% python3 -q
>>> import numpy as np
>>> from numpy import linalg as LA
>>> np.set_printoptions(precision=1, suppress=True, linewidth=200)
>>> E = np.array([[0, 0, 0, -8, 8, 4],
...     [0, 0, 0, 4, -4, 4],
...     [0, 0, 0, 8, 4, -4],
...     [0, 0, 0, -10, 10, 5],
...     [0, 0, 0, 5, -5, 5],
...     [0, 0, 0, 10, 5, -5]])
>>> rng = np.random.default_rng(93)
>>> z = rng.permutation(6)
>>> z
array([3, 1, 2, 5, 4, 0])
>>> other = E[z][:, z]
>>> np.trace(other)
np.int64(-20)
>>> round(float(LA.det(other)), 1), np.round(LA.det(E[z]), 1)
(0.0, np.float64(0.0))
>>> other
array([[-10,   0,   0,   5,  10,   0],
       [  4,   0,   0,   4,  -4,   0],
       [  8,   0,   0,  -4,   4,   0],
       [ 10,   0,   0,  -5,   5,   0],
       [  5,   0,   0,   5,  -5,   0],
       [ -8,   0,   0,   4,   8,   0]])
>>> X = np.load("run10.npy")
>>> X
array([[ 27., -20.,  25.],
       [-20.,  18., -20.],
       [ 25., -20.,  27.]])
>>> other = LA.inv(X)
>>> LA.det(X) * other
array([[ 86.,  40., -50.],
       [ 40., 104.,  40.],
       [-50.,  40.,  86.]])
>>> np.round(X @ other, 1) + 0
array([[1., 0., 0.],
       [0., 1., 0.],
       [0., 0., 1.]])
>>> np.allclose(other, X.T)
False
>>> round(LA.cond(X), 1)
np.float64(34.0)
>>> round(LA.slogdet(X)[0], 1)
np.float64(1.0)
>>> U, sv, vt = LA.svd(X)
>>> np.argmax(sv[:-1] / (sv[1:] + 1e-6)) + 1
np.int64(1)
>>> sv
array([68.,  2.,  2.])
>>> other = U[:, :1] @ np.diag(sv[:1]) @ vt[:1]
>>> round(float(LA.norm(X - other) / LA.norm(X)), 1)
0.0
>>> np.round(LA.det(X.T), 1)
np.float64(272.0)
>>> np.kron(np.eye(2, dtype=int), X)
array([[ 27., -20.,  25.,   0.,  -0.,   0.],
       [-20.,  18., -20.,  -0.,   0.,  -0.],
       [ 25., -20.,  27.,   0.,  -0.,   0.],
       [  0.,  -0.,   0.,  27., -20.,  25.],
       [ -0.,   0.,  -0., -20.,  18., -20.],
       [  0.,  -0.,   0.,  25., -20.,  27.]])
>>> round(LA.eigvals(X).sum().real, 1)
np.float64(72.0)
>>> LA.eigvals(X)
array([ 2., 68.,  2.])
>>> np.round(LA.det(2 * X), 1), np.round(LA.det(X), 1)
(np.float64(2176.0), np.float64(272.0))
>>> Q = X.astype(float).copy()
>>> for j in range(3):
...     Q[:, j] -= Q[:, :j] @ (Q[:, :j].T @ Q[:, j])
...     Q[:, j] /= LA.norm(Q[:, j])
... 
>>> np.round(Q.T @ X, 1) + 0
array([[ 41.9, -33.4,  41.8],
       [  0. ,   2.6,  -1.2],
       [  0. ,   0. ,   2.5]])
>>> Q.round(1) + 0
array([[ 0.6,  0.6, -0.5],
       [-0.5,  0.8,  0.4],
       [ 0.6,  0. ,  0.8]])
>>> np.round(Q.T @ Q, 1) + 0
array([[1., 0., 0.],
       [0., 1., 0.],
       [0., 0., 1.]])
>>> x0 = np.array([3, 1, -2])
>>> X @ x0
array([11., -2.,  1.])
>>> (X @ x0).argmax()
np.int64(0)
>>> X * x0
array([[ 81., -20., -50.],
       [-60.,  18.,  40.],
       [ 75., -20., -54.]])
>>> arr = np.array([[0, 0, 1], [0, 0, 0], [1, 0, 0]])
>>> U, sv, vt = LA.svd(E)
>>> sv.round(1) + 0
array([21.8, 14.3,  7.6,  0. ,  0. ,  0. ])
>>> other = U[:, :3] @ np.diag(sv[:3]) @ vt[:3]
>>> LA.matrix_rank(other)
np.int64(3)
>>> round(LA.norm(E - other, 2), 1), round(sv[3], 1)
(np.float64(0.0), np.float64(0.0))
>>> round(LA.norm(E - other) / LA.norm(E), 1)
np.float64(0.0)
>>> LA.matrix_rank(E, rtol=0.05)
np.int64(3)
>>> other.round(1) + 0
array([[  0.,   0.,   0.,  -8.,   8.,   4.],
       [  0.,   0.,   0.,   4.,  -4.,   4.],
       [  0.,   0.,   0.,   8.,   4.,  -4.],
       [  0.,   0.,   0., -10.,  10.,   5.],
       [  0.,   0.,   0.,   5.,  -5.,   5.],
       [  0.,   0.,   0.,  10.,   5.,  -5.]])
>>> [round(float(LA.det(arr[:i, :i])), 2) + 0 for i in range(1, 4)]
[0.0, 0.0, 0.0]
>>> np.round(LA.eigvalsh(arr).min(), 1)
np.float64(-1.0)
>>> z = rng.permutation(3)
>>> z
array([1, 2, 0])
>>> other = arr[z][:, z]
>>> np.allclose(other, arr)
False
>>> K = np.array([[0.0, 1.0, 1.0, 1.0],
...     [1.0, 0.0, 1.0, 1.0],
...     [1.0, 1.0, 0.0, 1.0],
...     [1.0, 1.0, 1.0, 0.0]])
>>> np.argwhere(np.triu(K))
array([[0, 1],
       [0, 2],
       [0, 3],
       [1, 2],
       [1, 3],
       [2, 3]])
>>> K @ K
array([[3., 2., 2., 2.],
       [2., 3., 2., 2.],
       [2., 2., 3., 2.],
       [2., 2., 2., 3.]])
>>> low = np.diag(K.sum(axis=1)) - K
>>> low @ np.ones(4)
array([0., 0., 0., 0.])
>>> np.round(LA.eigvalsh(low), 1) + 0
array([0., 4., 4., 4.])
>>> u, g = K[3], K[1]
>>> u @ g
np.float64(2.0)
>>> pr = (u @ g) / (u @ u) * u
>>> pr
array([0.7, 0.7, 0.7, 0. ])
>>> round(float(LA.eigvals(K).sum().real), 1)
-0.0
>>> round(LA.det(K[::-1]), 1)
np.float64(-3.0)
>>> np.kron(np.eye(2, dtype=int), K)
array([[0., 1., 1., 1., 0., 0., 0., 0.],
       [1., 0., 1., 1., 0., 0., 0., 0.],
       [1., 1., 0., 1., 0., 0., 0., 0.],
       [1., 1., 1., 0., 0., 0., 0., 0.],
       [0., 0., 0., 0., 0., 1., 1., 1.],
       [0., 0., 0., 0., 1., 0., 1., 1.],
       [0., 0., 0., 0., 1., 1., 0., 1.],
       [0., 0., 0., 0., 1., 1., 1., 0.]])
>>> np.einsum("ij,ji->", K, K)
np.float64(12.0)
>>> LA.eigvals(K)
array([-1.,  3., -1., -1.])
>>> evals, vecs = LA.eigh(K)
>>> x0 = np.array([0, -1, 2, 1])
>>> x0 @ K @ x0
np.float64(-2.0)
>>> LA.eigvalsh(K[1:, 1:])
array([-1., -1.,  2.])
>>> F = np.load("m.npy")
>>> F
array([[-3, -1,  0,  0],
       [-5, -1,  0,  0],
       [ 0,  0, -1, -1],
       [ 0,  0,  5, -1]])
>>> u = np.array([2, 9, 4, -5])
>>> other = F + np.outer(u, np.eye(4)[1])
>>> other
array([[-3.,  1.,  0.,  0.],
       [-5.,  8.,  0.,  0.],
       [ 0.,  4., -1., -1.],
       [ 0., -5.,  5., -1.]])
>>> round(float(LA.det(other) / LA.det(F)), 1), round(float(1 + LA.solve(F, u)[1]), 1)
(9.5, 9.5)
>>> LA.matrix_rank(LA.inv(other) - LA.inv(F), tol=1e-8)
np.int64(1)
>>> Q, r_ = LA.qr(F)
>>> np.allclose(r_.T @ r_, F.T @ F)
True
>>> np.round(np.trace(Q @ Q.T), 1)
np.float64(4.0)
>>> np.round(Q.T @ Q, 1) + 0
array([[1., 0., 0., 0.],
       [0., 1., 0., 0.],
       [0., 0., 1., 0.],
       [0., 0., 0., 1.]])
>>> low = LA.cholesky(X)
>>> np.diag(low) ** 2
array([27. ,  3.2,  3.2])
>>> np.round(np.prod(np.diag(low)) ** 2, 1), round(LA.det(X), 1)
(np.float64(272.0), np.float64(272.0))
>>> low
array([[ 5.2,  0. ,  0. ],
       [-3.8,  1.8,  0. ],
       [ 4.8, -0.8,  1.8]])
>>> LA.eigvalsh(X).min() > 0
np.True_
>>> low @ low.T
array([[ 27., -20.,  25.],
       [-20.,  18., -20.],
       [ 25., -20.,  27.]])
>>> U, sv, vt = LA.svd(F, full_matrices=False)
>>> np.abs(vt[0])
array([1. , 0.2, 0. , 0. ])
>>> np.abs(U[:, 0]).round(6).argmax()
np.int64(1)
>>> np.round(U.T @ U, 1) + 0
array([[1., 0., 0., 0.],
       [0., 1., 0., 0.],
       [0., 0., 1., 0.],
       [0., 0., 0., 1.]])
>>> round(float(np.sqrt((sv ** 2).sum())), 1), round(float(LA.norm(F)), 1)
(8.0, 8.0)
>>> np.round(U.T @ F @ vt.T, 1) + 0
array([[6. , 0. , 0. , 0. ],
       [0. , 5.2, 0. , 0. ],
       [0. , 0. , 1.2, 0. ],
       [0. , 0. , 0. , 0.3]])
>>> sv
array([6. , 5.2, 1.2, 0.3])
>>> U.shape, sv.shape, vt.shape
((4, 4), (4,), (4, 4))
>>> np.round(vt @ vt.T, 1) + 0
array([[1., 0., 0., 0.],
       [0., 1., 0., 0.],
       [0., 0., 1., 0.],
       [0., 0., 0., 1.]])
>>> np.allclose(U * sv @ vt, F)
True
>>> other = np.array([[0.1], [0.3], [-0.4], [-2.0]])
>>> W2 = np.array([[-0.7, -1.0, -0.2]])
>>> M = other @ W2
>>> M.round(1) + 0
array([[-0.1, -0.1,  0. ],
       [-0.2, -0.3, -0.1],
       [ 0.3,  0.4,  0.1],
       [ 1.4,  2. ,  0.4]])
>>> r = LA.matrix_rank(M)
>>> r
np.int64(1)
>>> ns = LA.svd(M)[2][r:].T
>>> LA.matrix_rank(M.T @ M), LA.matrix_rank(M @ M.T)
(np.int64(1), np.int64(1))
>>> [int(LA.matrix_rank(np.delete(M, i, axis=0))) for i in range(4)]
[1, 1, 1, 1]
>>> np.round(M @ ns, 1) + 0
array([[0., 0.],
       [0., 0.],
       [0., 0.],
       [0., 0.]])
>>> [int(LA.matrix_rank(M[:i])) for i in range(1, len(M) + 1)]
[1, 1, 1, 1]
>>> ns @ ns.T
array([[ 0.7, -0.5, -0.1],
       [-0.5,  0.3, -0.1],
       [-0.1, -0.1,  1. ]])
